>>> import numpy as np
>>> np.set_printoptions(precision=1, suppress=True, linewidth=200)
>>> m1 = np.array([[0, 0, 1, 0, 0],
...     [0, 0, 0, 0, 1],
...     [1, 0, 0, 0, 0],
...     [0, 0, 0, 0, 1],
...     [0, 1, 0, 1, 0]])
>>> ev, evecs = np.linalg.eigh(m1)
>>> np.round(evecs.T @ m1 @ evecs, 1) + 0
array([[-1.4,  0. ,  0. ,  0. ,  0. ],
       [ 0. , -1. ,  0. ,  0. ,  0. ],
       [ 0. ,  0. ,  0. ,  0. ,  0. ],
       [ 0. ,  0. ,  0. ,  1. ,  0. ],
       [ 0. ,  0. ,  0. ,  0. ,  1.4]])
>>> np.round(evecs @ np.diag(ev) @ evecs.T, 1) + 0
array([[0., 0., 1., 0., 0.],
       [0., 0., 0., 0., 1.],
       [1., 0., 0., 0., 0.],
       [0., 0., 0., 0., 1.],
       [0., 1., 0., 1., 0.]])
>>> np.round(evecs.T @ evecs, 1) + 0
array([[1., 0., 0., 0., 0.],
       [0., 1., 0., 0., 0.],
       [0., 0., 1., 0., 0.],
       [0., 0., 0., 1., 0.],
       [0., 0., 0., 0., 1.]])
>>> (ev > 1e-8).sum(), (ev < -1e-8).sum()
(np.int64(2), np.int64(2))
>>> np.abs(evecs[:, -1]).round(6).argmax()
np.int64(4)
>>> np.linalg.eigvalsh(m1 + -1 * np.eye(5))
array([-2.4, -2. , -1. ,  0. ,  0.4])
>>> T = np.stack([m1, -1 * m1, m1[::-1]])
>>> (T @ m1.T).shape
(3, 5, 5)
>>> np.linalg.matrix_rank(T)
array([4, 4, 4])
>>> mat = np.load("w.npy")
>>> mat
array([[-3,  3, -3,  0],
       [ 0, -3, -2,  3],
       [ 2, -3, -2,  3],
       [-3, -6, -9,  9]])
>>> B = mat / np.sqrt((mat ** 2).mean(axis=1, keepdims=True))
>>> np.linalg.norm(B, axis=1)
array([2., 2., 2., 2.])
>>> np.linalg.matrix_rank(mat - mat.mean(axis=1, keepdims=True))
np.int64(3)
>>> vec = np.array([8, 6, 7, 7])
>>> (mat * vec).sum(axis=1)
array([-27, -11,   5, -60])
>>> np.linalg.norm(mat @ vec) <= np.linalg.norm(mat, 2) * np.linalg.norm(vec) + 1e-9
np.True_
>>> mat @ np.eye(4)[3]
array([0., 3., 3., 9.])
>>> mat @ vec
array([-27, -11,   5, -60])
>>> mat @ (2 * vec)
array([ -54,  -22,   10, -120])
>>> mat @ np.ones(4)
array([-3., -2.,  0., -9.])
>>> mat * vec
array([[-24,  18, -21,   0],
       [  0, -18, -14,  21],
       [ 16, -18, -14,  21],
       [-24, -36, -63,  63]])
